$ ipython --no-banner

In [1]: import numpy as np

In [2]: import numpy.linalg as la

In [3]: np.set_printoptions(precision=3, suppress=True, linewidth=200, sign=" ")

In [4]: arr = np.load("arr.npy")

In [5]: arr
Out[5]: 
array([[ 0, -3,  1,  2, -1, -3,  3, -1],
       [ 0, -3,  1,  2, -1, -3,  3, -1],
       [ 2, -1, -3, -2,  0, -3,  3, -1]])

In [6]: # rows 0 and 1 are equal

In [7]: np.round(la.norm(arr, 2) / la.norm(arr), 3)
Out[7]: np.float64(0.866)

In [8]: [round(float(x), 3) for x in la.svd(arr, compute_uv=False)[:3]]
Out[8]: [8.875, 5.121, 0.0]

In [9]: la.cond(arr) > 100
Out[9]: np.True_

In [10]: la.norm(arr, axis=0)
Out[10]: array([ 2.   ,  4.359,  3.317,  3.464,  1.414,  5.196,  5.196,  1.732])

In [11]: np.round(la.norm(arr[1], 1), 3), np.round(la.norm(arr[1], np.inf), 3)
Out[11]: (np.float64(14.0), np.float64(3.0))

In [12]: round(la.norm(arr[1] - arr[2]), 3)
Out[12]: np.float64(6.403)

In [13]: la.norm(arr, axis=1)
Out[13]: array([ 5.831,  5.831,  6.083])

In [14]: la.norm(arr, axis=1).argmax()
Out[14]: np.int64(2)

In [15]: Uu, s, Vt = la.svd(arr)

In [16]: vecs = Vt[:(s > 1e-8).sum()]

In [17]: rng = np.random.default_rng(99007)

In [18]: x0 = arr[0] + -1 * arr[2] + rng.integers(2) * np.eye(8)[7]

In [19]: x0
Out[19]: array([-2., -2.,  4.,  4., -1.,  0.,  0.,  1.])

In [20]: round(la.norm(x0 - vecs.T @ vecs @ x0), 3)
Out[20]: np.float64(0.98)

In [21]: np.diag(vecs.T @ vecs)
Out[21]: array([ 0.132,  0.268,  0.419,  0.391,  0.036,  0.357,  0.357,  0.04 ])

In [22]: np.allclose(vecs.T @ vecs @ x0, x0)
Out[22]: False

In [23]: la.matrix_rank(np.vstack([arr, x0]))
Out[23]: np.int64(3)

In [24]: rank = la.matrix_rank(arr)

In [25]: rank
Out[25]: np.int64(2)

In [26]: null = la.svd(arr)[2][rank:].T

In [27]: np.allclose(arr @ null, 0)
Out[27]: True

In [28]: np.round(arr @ null, 3) + 0
Out[28]: 
array([[ 0.,  0.,  0.,  0.,  0.,  0.],
       [ 0.,  0.,  0.,  0.,  0.,  0.],
       [ 0.,  0.,  0.,  0.,  0.,  0.]])

In [29]: null.shape
Out[29]: (8, 6)

In [30]: [int(la.matrix_rank(arr[:, :j + 1])) for j in range(8)]
Out[30]: [1, 2, 2, 2, 2, 2, 2, 2]

In [31]: np.round(arr @ la.pinv(arr) @ arr, 3) + 0
Out[31]: 
array([[ 0., -3.,  1.,  2., -1., -3.,  3., -1.],
       [ 0., -3.,  1.,  2., -1., -3.,  3., -1.],
       [ 2., -1., -3., -2.,  0., -3.,  3., -1.]])

In [32]: la.lstsq(arr[:-1].T, arr[-1])[2]
Out[32]: np.int32(1)

In [33]: Y = np.array([[0, -2, -2, 5, 1, 5],
    ...:     [-5, 2, -2, 4, 3, 2],
    ...:     [-4, -2, 5, -5, -4, -3],
    ...:     [-5, -3, 5, -3, -1, 4],
    ...:     [-3, 0, -4, -1, 3, 1],
    ...:     [5, -1, -5, -2, -3, 2]])

In [34]: Y[-1] = Y[0]

In [35]: K = Y + 0.3 * np.eye(6)

In [36]: K
Out[36]: 
array([[ 0.3, -2. , -2. ,  5. ,  1. ,  5. ],
       [-5. ,  2.3, -2. ,  4. ,  3. ,  2. ],
       [-4. , -2. ,  5.3, -5. , -4. , -3. ],
       [-5. , -3. ,  5. , -2.7, -1. ,  4. ],
       [-3. ,  0. , -4. , -1. ,  3.3,  1. ],
       [ 0. , -2. , -2. ,  5. ,  1. ,  5.3]])

In [37]: f, v = K[0], K[4]

In [38]: f @ v
Out[38]: np.float64(10.4)

In [39]: pr = (f @ v) / (f @ f) * f

In [40]: np.round(la.norm(f + v) ** 2 + la.norm(f - v) ** 2, 3)
Out[40]: np.float64(193.96)

In [41]: la.matrix_rank(np.outer(f, v))
Out[41]: np.int64(1)

In [42]: round(float((v - pr) @ f), 3)
Out[42]: -0.0

In [43]: pr
Out[43]: array([ 0.053, -0.352, -0.352,  0.88 ,  0.176,  0.88 ])

In [44]: v - pr
Out[44]: array([-3.053,  0.352, -3.648, -1.88 ,  3.124,  0.12 ])

In [45]: np.outer(f, v)
Out[45]: 
array([[ -0.9 ,   0.  ,  -1.2 ,  -0.3 ,   0.99,   0.3 ],
       [  6.  ,  -0.  ,   8.  ,   2.  ,  -6.6 ,  -2.  ],
       [  6.  ,  -0.  ,   8.  ,   2.  ,  -6.6 ,  -2.  ],
       [-15.  ,   0.  , -20.  ,  -5.  ,  16.5 ,   5.  ],
       [ -3.  ,   0.  ,  -4.  ,  -1.  ,   3.3 ,   1.  ],
       [-15.  ,   0.  , -20.  ,  -5.  ,  16.5 ,   5.  ]])

In [46]: X = np.load("layer15.npy")

In [47]: X
Out[47]: 
array([[  0,  10,   4,  -5,  -6],
       [-10,   0,  -2,  -7,  14],
       [ -4,   2,   0,  -5,  -6],
       [  5,   7,   5,   0,  -4],
       [  6, -14,   6,   4,   0]])

In [48]: la.lstsq(X[:-1].T, X[-1])[2]
Out[48]: np.int32(4)

In [49]: Uu, s, Vt = la.svd(X)

In [50]: vecs = Vt[:(s > 1e-8).sum()]

In [51]: x0 = X[2] + 4 * X[4] + rng.integers(2) * np.eye(5)[4]

In [52]: x0
Out[52]: array([ 20., -54.,  24.,  11.,  -5.])

In [53]: np.allclose(vecs.T @ vecs @ x0, x0)
Out[53]: False

In [54]: vecs.T @ vecs
Out[54]: 
array([[ 0.603,  0.061,  0.275,  0.397, -0.046],
       [ 0.061,  0.991, -0.042, -0.061,  0.007],
       [ 0.275, -0.042,  0.81 , -0.275,  0.032],
       [ 0.397, -0.061, -0.275,  0.603,  0.046],
       [-0.046,  0.007,  0.032,  0.046,  0.995]])
